% python3 -q
>>> import numpy as np
>>> np.set_printoptions(suppress=True, linewidth=120)
>>> rd = lambda a: np.round(a, 3) + 0
>>> A = np.array([[2, 0, 0, 0, 0, 0],
...     [3, -4, 0, 0, 0, 0],
...     [3, -1, 0, 0, 0, 0],
...     [-2, -5, 5, -1, 0, 0],
...     [-3, -1, 2, -2, -2, 0],
...     [-4, 2, -5, 3, 1, 3]])
>>> W = np.array([[-8, 3, -4, -6, 6],
...     [-5, 2, -8, 3, 4],
...     [-6, 9, -1, 8, 4],
...     [8, 0, -3, -7, 1],
...     [-3, 3, 7, -5, 0],
...     [6, 6, 0, -2, 2]])
>>> beta = np.array([-6, 6, 4, -2, -2])
>>> act = np.maximum(A @ W + beta, 0)
>>> (act > 0).astype(int)
array([[0, 1, 0, 0, 1],
       [0, 1, 1, 0, 0],
       [0, 1, 0, 0, 1],
       [0, 1, 1, 1, 0],
       [1, 1, 1, 1, 0],
       [1, 0, 1, 0, 0]])
>>> act
array([[ 0, 12,  0,  0, 10],
       [ 0,  7, 24,  0,  0],
       [ 0, 13,  0,  0, 12],
       [ 0, 35, 50, 42,  0],
       [ 1,  7, 14, 53,  0],
       [85,  0,  7,  0,  0]])
>>> np.linalg.matrix_rank(act)
np.int64(5)
>>> rd((act > 0).mean(axis=0))
array([0.333, 0.833, 0.667, 0.333, 0.333])
>>> cent = np.array([[9, 5, -3], [6, -7, -4], [-8, -2, -1], [7, 3, -1], [3, -2, 0]])
>>> act @ cent
array([[ 102, -104,  -48],
       [-150,  -97,  -52],
       [ 114, -115,  -52],
       [ 104, -219, -232],
       [ 310,   87,  -98],
       [ 709,  411, -262]])
>>> (act @ cent).round(6).argmax(axis=1)
array([0, 2, 0, 0, 0, 0])
>>> W @ cent
array([[ -46,  -83,   22],
       [  64,  -22,   12],
       [  76,  -75,  -25],
       [  50,   23,  -14],
       [-100,  -65,   -5],
       [  82,  -22,  -40]])
>>> rk = np.linalg.matrix_rank(A)
>>> rk
np.int64(5)
>>> ns = np.linalg.svd(A)[2][rk:].T
>>> print(np.allclose(A @ ns, 0))
True
>>> [int(np.linalg.matrix_rank(A[:, :j + 1])) for j in range(6)]
[1, 2, 3, 4, 5, 5]
>>> print(rd(ns @ ns.T))
[[ 0.     0.     0.     0.     0.     0.   ]
 [ 0.     0.     0.     0.     0.     0.   ]
 [ 0.     0.     0.022  0.109 -0.087 -0.043]
 [ 0.     0.     0.109  0.543 -0.435 -0.217]
 [ 0.     0.    -0.087 -0.435  0.348  0.174]
 [ 0.     0.    -0.043 -0.217  0.174  0.087]]
>>> u = np.array([1, 0])
>>> np.polyval(u, A[4])
array([-3, -1,  2, -2, -2,  0])
>>> np.correlate(A[4], A[0], "full")
array([ 0,  0,  0,  0,  0, -6, -2,  4, -4, -4,  0])
>>> left, sig, Vt = np.linalg.svd(A)
>>> rd(sig)
array([10.188,  7.138,  4.54 ,  2.024,  0.743,  0.   ])
>>> print(np.argmax(sig[:-1] / (sig[1:] + 1e-6)) + 1)
5
>>> out = left[:, :5] @ np.diag(sig[:5]) @ Vt[:5]
>>> rd(out)
array([[ 2.,  0.,  0.,  0.,  0.,  0.],
       [ 3., -4.,  0.,  0.,  0.,  0.],
       [ 3., -1.,  0.,  0.,  0.,  0.],
       [-2., -5.,  5., -1.,  0.,  0.],
       [-3., -1.,  2., -2., -2.,  0.],
       [-4.,  2., -5.,  3.,  1.,  3.]])
>>> F = np.load("run15.npy")
>>> rd(F)
array([[-18.811,  -9.751,   7.325,   5.831, -25.128,  19.606,  23.944,  -6.611],
       [-11.335,  -7.092,   6.419,   3.499, -17.551,  14.686,  15.265,  -1.37 ],
       [ -1.982,  -2.676,   4.421,   0.362,  -6.495,   7.122,   3.424,   3.778],
       [ -0.753,  -1.81 ,   3.87 ,  -0.093,  -4.59 ,   5.682,   1.626,   4.022],
       [  0.397,  -0.652,   2.9  ,  -0.543,  -2.194,   3.662,  -0.325,   3.623],
       [  0.372,   0.25 ,   1.031,  -0.432,  -0.184,   1.066,  -0.83 ,   1.278],
       [  0.262,   0.235,   0.754,  -0.335,  -0.091,   0.768,  -0.656,   0.899],
       [  0.27 ,  -1.25 ,  -1.45 ,   0.809,  -0.12 ,  -1.545,   1.522,  -0.555],
       [  5.004,  -4.944,  -3.558,   1.866,   0.529,  -4.966,   2.325,   3.918],
       [  8.301,  -6.631,  -4.246,   2.054,   1.335,  -6.639,   1.715,   7.37 ],
       [ 14.46 ,  -9.246,  -5.163,   2.097,   3.119,  -9.464,  -0.107,  13.919],
       [ 16.475, -10.011,  -5.406,   2.061,   3.754, -10.345,  -0.817,  16.074],
       [ 19.237, -11.008,  -5.711,   1.984,   4.653, -11.53 ,  -1.853,  19.03 ],
       [ 19.935, -11.253,  -5.783,   1.96 ,   4.886, -11.827,  -2.125,  19.778]])
>>> left, sig, Vt = np.linalg.svd(F)
>>> V = Vt[:(sig > 1e-8).sum()]
>>> rng = np.random.default_rng(58055)
>>> x0 = F[3] + -1 * F[5] + rng.integers(2) * np.eye(8)[4]
>>> print(rd(x0))
[-1.125 -2.06   2.839  0.339 -4.406  4.617  2.456  2.744]
>>> np.allclose(V.T @ V @ x0, x0)
True
>>> rd(np.linalg.norm(x0 - V.T @ V @ x0))
np.float64(0.0)
